In [1]: import numpy as np

In [2]: np.set_printoptions(precision=2, suppress=True, linewidth=100)

In [3]: m1 = np.loadtxt("data.csv", delimiter=",")

In [4]: m1
Out[4]: 
array([[  9.94,  14.78,  17.55,  -4.89,   9.75],
       [ -3.33,  -5.06,  -6.11,   1.73,  -3.48],
       [  5.95,   8.59,  10.2 ,  -3.03,   5.74],
       [ -3.66,  -5.29,  -6.12,   1.82,  -3.67],
       [ -1.51,  -2.15,  -2.53,   0.59,  -1.47],
       [  1.6 ,   2.32,   2.67,  -0.58,   1.48],
       [ -2.  ,  -2.97,  -3.49,   1.08,  -1.96],
       [  6.3 ,   9.43,  11.05,  -3.15,   6.26],
       [  2.81,   4.26,   4.96,  -1.54,   2.87],
       [ -1.65,  -2.53,  -2.67,   0.74,  -1.64],
       [  1.12,   1.8 ,   2.29,  -0.55,   1.05],
       [  5.82,   8.34,   9.62,  -2.84,   5.67],
       [ -4.44,  -6.5 ,  -7.65,   2.33,  -4.48],
       [  3.85,   5.6 ,   6.79,  -1.9 ,   3.91],
       [  0.35,   0.42,   0.6 ,  -0.28,   0.42],
       [ -1.43,  -1.87,  -2.14,   0.59,  -1.24],
       [ -2.67,  -4.09,  -4.7 ,   1.23,  -2.76],
       [ -0.3 ,  -0.37,  -0.48,   0.14,  -0.25],
       [  0.88,   0.83,   1.26,  -0.42,   0.58],
       [ -3.87,  -5.89,  -6.84,   2.04,  -3.77],
       [  4.98,   7.69,   8.87,  -2.51,   5.09],
       [ -5.42,  -8.17,  -9.51,   2.65,  -5.49],
       [  1.47,   2.01,   2.48,  -0.79,   1.44],
       [ -3.94,  -5.93,  -7.04,   2.2 ,  -3.89],
       [  8.08,  11.92,  14.08,  -4.07,   7.94],
       [  7.01,  10.56,  12.36,  -3.43,   7.  ],
       [ -7.16, -10.6 , -12.46,   3.53,  -7.21],
       [ -3.03,  -4.61,  -5.35,   1.75,  -3.11],
       [  3.29,   5.15,   6.01,  -1.79,   3.36],
       [ -5.05,  -7.52,  -8.84,   2.55,  -5.14],
       [  3.04,   4.54,   5.47,  -1.58,   3.16]])

In [5]: W1 = np.array([[4, -2], [0, 4], [5, -1], [2, -2], [5, 2]])

In [6]: b = np.array([7, 8])

In [7]: H = np.maximum(m1 @ W1 + b, 0)

In [8]: (H > 0).mean(axis=0)
Out[8]: array([0.55, 0.61])

In [9]: (H > 0).astype(int)
Out[9]: 
array([[1, 1],
       [0, 0],
       [1, 1],
       [0, 0],
       [0, 1],
       [1, 1],
       [0, 0],
       [1, 1],
       [1, 1],
       [0, 0],
       [1, 1],
       [1, 1],
       [0, 0],
       [1, 1],
       [1, 1],
       [0, 1],
       [0, 0],
       [1, 1],
       [1, 1],
       [0, 0],
       [1, 1],
       [0, 0],
       [1, 1],
       [0, 0],
       [1, 1],
       [1, 1],
       [0, 0],
       [0, 0],
       [1, 1],
       [0, 0],
       [1, 1]])

In [10]: np.linalg.matrix_rank(H)
Out[10]: np.int64(2)

In [11]: C = np.array([[0, 1], [9, 6]])

In [12]: W1 @ C
Out[12]: 
array([[-18,  -8],
       [ 36,  24],
       [ -9,  -1],
       [-18, -10],
       [ 18,  17]])
